$ python3 -q
>>> import numpy as np
>>> import numpy.linalg as la
>>> np.set_printoptions(precision=2, suppress=True, linewidth=200)
>>> def tidy(a):
...     return np.round(a, 2) + 0
... 
>>> arr = np.load("mat.npy")
>>> arr
array([[-1.5, -2. , -1.2,  0.3, -0.9,  0.4, -1.2],
       [-0.4,  0.5, -0.8,  1.8,  0.1, -0.7, -1.6],
       [ 0.6, -0.8, -0.7,  0.2,  0.9,  0.8,  0.6],
       [ 0.1,  1.3,  0.2, -1. ,  0.4, -0.2, -0.6],
       [-1.4,  0.2, -1. , -1.1, -1.4,  0.9,  1.2],
       [-0.1, -2. , -1.2, -0.4, -0.1,  0.1,  0.7],
       [ 0.7, -0.2,  1. , -0.6, -2.1, -1.6, -1.6],
       [-7.8,  0. ,  3.6, -3.9, -0.9,  5.4, -1.8],
       [-0.7,  1. , -1.9, -1.8, -0.6,  0.7,  0. ],
       [-0.2,  0.8, -0.9,  0.2,  0.2, -0.7,  2. ],
       [ 0.2,  0. ,  0.1, -0.7,  0.8, -0.4,  1.8],
       [ 0.4, -0.5, -0.6, -0.4,  0.8, -0.4,  0.4]])
>>> # row 7 is much longer than the rest
>>> rng = np.random.default_rng(65)
>>> lab = rng.permutation(7)
>>> M2 = arr[:, lab] * rng.choice([-1, 1], 7)
>>> M2
array([[-0.4, -0.9, -1.2,  2. , -1.2, -0.3,  1.5],
       [ 0.7,  0.1, -0.8, -0.5, -1.6, -1.8,  0.4],
       [-0.8,  0.9, -0.7,  0.8,  0.6, -0.2, -0.6],
       [ 0.2,  0.4,  0.2, -1.3, -0.6,  1. , -0.1],
       [-0.9, -1.4, -1. , -0.2,  1.2,  1.1,  1.4],
       [-0.1, -0.1, -1.2,  2. ,  0.7,  0.4,  0.1],
       [ 1.6, -2.1,  1. ,  0.2, -1.6,  0.6, -0.7],
       [-5.4, -0.9,  3.6, -0. , -1.8,  3.9,  7.8],
       [-0.7, -0.6, -1.9, -1. ,  0. ,  1.8,  0.7],
       [ 0.7,  0.2, -0.9, -0.8,  2. , -0.2,  0.2],
       [ 0.4,  0.8,  0.1, -0. ,  1.8,  0.7, -0.2],
       [ 0.4,  0.8, -0.6,  0.5,  0.4,  0.4, -0.4]])
>>> left, _, VT = la.svd(arr.T @ M2)
>>> tidy(left @ VT)
array([[ 0.,  0.,  0.,  0.,  0.,  0., -1.],
       [ 0.,  0.,  0., -1.,  0.,  0.,  0.],
       [ 0.,  0.,  1.,  0.,  0.,  0.,  0.],
       [ 0.,  0.,  0.,  0.,  0., -1.,  0.],
       [ 0.,  1.,  0.,  0.,  0.,  0.,  0.],
       [-1.,  0.,  0.,  0.,  0.,  0.,  0.],
       [ 0.,  0.,  0.,  0.,  1.,  0.,  0.]])
>>> lab
array([5, 4, 2, 1, 6, 3, 0])
